$ ipython --no-banner

In [1]: import numpy as np

In [2]: np.set_printoptions(suppress=True, linewidth=140)

In [3]: F = np.load("dump.npy")

In [4]: print(F)
[[-12   3 -21  -4   1  -7]
 [-18 -21 -24  -6  -7  -8]
 [ -9  18  18  -3   6   6]
 [-12   3 -21 -12   3 -21]
 [-18 -21 -24 -18 -21 -24]
 [ -9  18  18  -9  18  18]]

In [5]: A2 = np.linalg.invert(F)
AttributeError: module 'numpy.linalg' has no attribute 'invert'


In [6]: A2 = np.linalg.inv(F)

In [7]: print(round(float(np.linalg.cond(F)), 1))
16.6

In [8]: print(np.round(np.linalg.slogdet(F)[0], 1))
1.0

In [9]: print(np.round(np.linalg.norm(F, axis=1), 1))
[25.7 38.6 28.5 34.5 51.8 38.2]

In [10]: print(np.round(np.linalg.norm(F, 1), 1), np.round(np.linalg.norm(F, np.inf), 1))
126.0 126.0

In [11]: print(np.round(np.linalg.norm(F, axis=0), 1))
[33.1 39.3 51.8 24.7 29.3 38.6]

In [12]: print(round(np.linalg.norm(F[5], 1), 1), np.round(np.linalg.norm(F[5], np.inf), 1))
90.0 18.0

In [13]: print(round(np.linalg.norm(F, 2), 1))
78.1

In [14]: print(F[5] @ F[4])
-1296

In [15]: print(np.linalg.norm(F, axis=1).argmax())
4

In [16]: O, r_ = np.linalg.qr(F)

In [17]: print(np.trace(O @ O.T))
6.0

In [18]: print(np.round(O.T @ O, 1) + 0)
[[1. 0. 0. 0. 0. 0.]
 [0. 1. 0. 0. 0. 0.]
 [0. 0. 1. 0. 0. 0.]
 [0. 0. 0. 1. 0. 0.]
 [0. 0. 0. 0. 1. 0.]
 [0. 0. 0. 0. 0. 1.]]

In [19]: print(O.shape, r_.shape)
(6, 6) (6, 6)

In [20]: print(np.allclose(r_.T @ r_, F.T @ F))
True

In [21]: print(np.round(O @ r_, 1))
[[-12.   3. -21.  -4.   1.  -7.]
 [-18. -21. -24.  -6.  -7.  -8.]
 [ -9.  18.  18.  -3.   6.   6.]
 [-12.   3. -21. -12.   3. -21.]
 [-18. -21. -24. -18. -21. -24.]
 [ -9.  18.  18.  -9.  18.  18.]]

In [22]: print(O.round(1))
[[-0.4  0.2  0.6  0.4 -0.2  0.6]
 [-0.5 -0.4 -0.2  0.5  0.4 -0.2]
 [-0.3  0.6 -0.3  0.3 -0.6 -0.3]
 [-0.4  0.2  0.6 -0.4  0.2 -0.6]
 [-0.5 -0.4 -0.2 -0.5 -0.4  0.2]
 [-0.3  0.6 -0.3 -0.3  0.6  0.3]]

In [23]: print(np.round(abs(r_[0, 0]), 1), np.round(np.linalg.norm(F[:, 0]), 1))
33.1 33.1

In [24]: print(np.round(np.abs(np.diag(r_)), 1))
[33.1 37.8 26.5 11.  12.6  8.8]

In [25]: print(r_.round(1) + 0)
[[ 33.1  10.9  31.5  22.1   7.2  21. ]
 [  0.   37.8  31.4   0.   25.2  20.9]
 [  0.    0.  -26.5   0.    0.  -17.7]
 [  0.    0.    0.   11.    3.6  10.5]
 [  0.    0.    0.    0.   12.6  10.5]
 [  0.    0.    0.    0.    0.    8.8]]
